$ python3 -q
>>> import numpy as np
>>> import numpy.linalg as la
>>> np.set_printoptions(suppress=True, linewidth=100)
>>> tidy = lambda a: np.round(a, 4) + 0
>>> J = np.load("sample10.npy")
>>> tidy(J)
array([[ 0.8072, -0.2619, -0.2173, -0.177 ,  0.0368,  0.0847],
       [-0.2619,  0.4539, -0.3211,  0.1253,  0.1805,  0.1672],
       [-0.2173, -0.3211,  0.4741, -0.0244, -0.2141, -0.2294],
       [-0.177 ,  0.1253, -0.0244,  0.0513,  0.0273,  0.0173],
       [ 0.0368,  0.1805, -0.2141,  0.0273,  0.102 ,  0.1054],
       [ 0.0847,  0.1672, -0.2294,  0.0173,  0.1054,  0.1116]])
>>> # symmetric, so the eigenvalues are real
>>> Uu, sig, vt = la.svd(J)
>>> vecs = vt[:(sig > 1e-8).sum()]
>>> rng = np.random.default_rng(20934)
>>> x0 = J[3] + -3 * J[5] + rng.integers(2) * np.eye(6)[3]
>>> tidy(x0)
array([-0.431 , -0.3762,  0.6637,  0.9995, -0.2887, -0.3175])
>>> tidy(np.diag(vecs.T @ vecs))
array([0.8072, 0.4539, 0.4741, 0.0513, 0.102 , 0.1116])
>>> print(tidy(vecs.T @ vecs))
[[ 0.8072 -0.2619 -0.2173 -0.177   0.0368  0.0847]
 [-0.2619  0.4539 -0.3211  0.1253  0.1805  0.1672]
 [-0.2173 -0.3211  0.4741 -0.0244 -0.2141 -0.2294]
 [-0.177   0.1253 -0.0244  0.0513  0.0273  0.0173]
 [ 0.0368  0.1805 -0.2141  0.0273  0.102   0.1054]
 [ 0.0847  0.1672 -0.2294  0.0173  0.1054  0.1116]]
>>> np.allclose(vecs.T @ vecs @ x0, x0)
False
>>> theta = np.radians(72)
>>> r_ = np.eye(6)
>>> r_[0, 0] = r_[5, 5] = np.cos(theta)
>>> r_[0, 5], r_[5, 0] = -np.sin(theta), np.sin(theta)
>>> tidy(r_)
array([[ 0.309 ,  0.    ,  0.    ,  0.    ,  0.    , -0.9511],
       [ 0.    ,  1.    ,  0.    ,  0.    ,  0.    ,  0.    ],
       [ 0.    ,  0.    ,  1.    ,  0.    ,  0.    ,  0.    ],
       [ 0.    ,  0.    ,  0.    ,  1.    ,  0.    ,  0.    ],
       [ 0.    ,  0.    ,  0.    ,  0.    ,  1.    ,  0.    ],
       [ 0.9511,  0.    ,  0.    ,  0.    ,  0.    ,  0.309 ]])
>>> B = J @ r_.T
>>> np.allclose(la.norm(J, axis=1), la.norm(B, axis=1))
True
>>> print(tidy(la.svd(J, compute_uv=False)), tidy(la.svd(B, compute_uv=False)))
[1. 1. 0. 0. 0. 0.] [1. 1. 0. 0. 0. 0.]
>>> tidy(np.abs(B - J).max(axis=0))
array([0.6383, 0.    , 0.    , 0.    , 0.    , 0.7092])
>>> np.allclose(J[:-1].T @ la.lstsq(J[:-1].T, J[-1])[0], J[-1])
True
>>> print(tidy(J @ la.pinv(J) @ J))
[[ 0.8072 -0.2619 -0.2173 -0.177   0.0368  0.0847]
 [-0.2619  0.4539 -0.3211  0.1253  0.1805  0.1672]
 [-0.2173 -0.3211  0.4741 -0.0244 -0.2141 -0.2294]
 [-0.177   0.1253 -0.0244  0.0513  0.0273  0.0173]
 [ 0.0368  0.1805 -0.2141  0.0273  0.102   0.1054]
 [ 0.0847  0.1672 -0.2294  0.0173  0.1054  0.1116]]
>>> np.abs(np.diag(la.qr(J)[1])) > 1e-9
array([ True,  True, False, False, False, False])
>>> print(np.unique(J.round(6), axis=0).shape)
(6, 6)
>>> theta = np.deg2rad(42)
>>> F = np.eye(10)
>>> F[np.ix_([5, 8], [5, 8])] = [[np.cos(theta), -np.sin(theta)], [np.sin(theta), np.cos(theta)]]
>>> tidy(F)
array([[ 1.    ,  0.    ,  0.    ,  0.    ,  0.    ,  0.    ,  0.    ,  0.    ,  0.    ,  0.    ],
       [ 0.    ,  1.    ,  0.    ,  0.    ,  0.    ,  0.    ,  0.    ,  0.    ,  0.    ,  0.    ],
       [ 0.    ,  0.    ,  1.    ,  0.    ,  0.    ,  0.    ,  0.    ,  0.    ,  0.    ,  0.    ],
       [ 0.    ,  0.    ,  0.    ,  1.    ,  0.    ,  0.    ,  0.    ,  0.    ,  0.    ,  0.    ],
       [ 0.    ,  0.    ,  0.    ,  0.    ,  1.    ,  0.    ,  0.    ,  0.    ,  0.    ,  0.    ],
       [ 0.    ,  0.    ,  0.    ,  0.    ,  0.    ,  0.7431,  0.    ,  0.    , -0.6691,  0.    ],
       [ 0.    ,  0.    ,  0.    ,  0.    ,  0.    ,  0.    ,  1.    ,  0.    ,  0.    ,  0.    ],
       [ 0.    ,  0.    ,  0.    ,  0.    ,  0.    ,  0.    ,  0.    ,  1.    ,  0.    ,  0.    ],
       [ 0.    ,  0.    ,  0.    ,  0.    ,  0.    ,  0.6691,  0.    ,  0.    ,  0.7431,  0.    ],
       [ 0.    ,  0.    ,  0.    ,  0.    ,  0.    ,  0.    ,  0.    ,  0.    ,  0.    ,  1.    ]])
>>> # orthonormal columns
>>> B = F / np.sqrt((F ** 2).mean(axis=1, keepdims=True))
>>> la.matrix_rank(F - F.mean(axis=1, keepdims=True))
np.int64(9)
>>> tidy(F - F.mean(axis=1, keepdims=True))
array([[ 0.9   , -0.1   , -0.1   , -0.1   , -0.1   , -0.1   , -0.1   , -0.1   , -0.1   , -0.1   ],
       [-0.1   ,  0.9   , -0.1   , -0.1   , -0.1   , -0.1   , -0.1   , -0.1   , -0.1   , -0.1   ],
       [-0.1   , -0.1   ,  0.9   , -0.1   , -0.1   , -0.1   , -0.1   , -0.1   , -0.1   , -0.1   ],
       [-0.1   , -0.1   , -0.1   ,  0.9   , -0.1   , -0.1   , -0.1   , -0.1   , -0.1   , -0.1   ],
       [-0.1   , -0.1   , -0.1   , -0.1   ,  0.9   , -0.1   , -0.1   , -0.1   , -0.1   , -0.1   ],
       [-0.0074, -0.0074, -0.0074, -0.0074, -0.0074,  0.7357, -0.0074, -0.0074, -0.6765, -0.0074],
       [-0.1   , -0.1   , -0.1   , -0.1   , -0.1   , -0.1   ,  0.9   , -0.1   , -0.1   , -0.1   ],
       [-0.1   , -0.1   , -0.1   , -0.1   , -0.1   , -0.1   , -0.1   ,  0.9   , -0.1   , -0.1   ],
       [-0.1412, -0.1412, -0.1412, -0.1412, -0.1412,  0.5279, -0.1412, -0.1412,  0.6019, -0.1412],
       [-0.1   , -0.1   , -0.1   , -0.1   , -0.1   , -0.1   , -0.1   , -0.1   , -0.1   ,  0.9   ]])
>>> print(tidy(la.norm(B, axis=1)))
[3.1623 3.1623 3.1623 3.1623 3.1623 3.1623 3.1623 3.1623 3.1623 3.1623]
>>> tidy(B[9])
array([0.    , 0.    , 0.    , 0.    , 0.    , 0.    , 0.    , 0.    , 0.    , 3.1623])
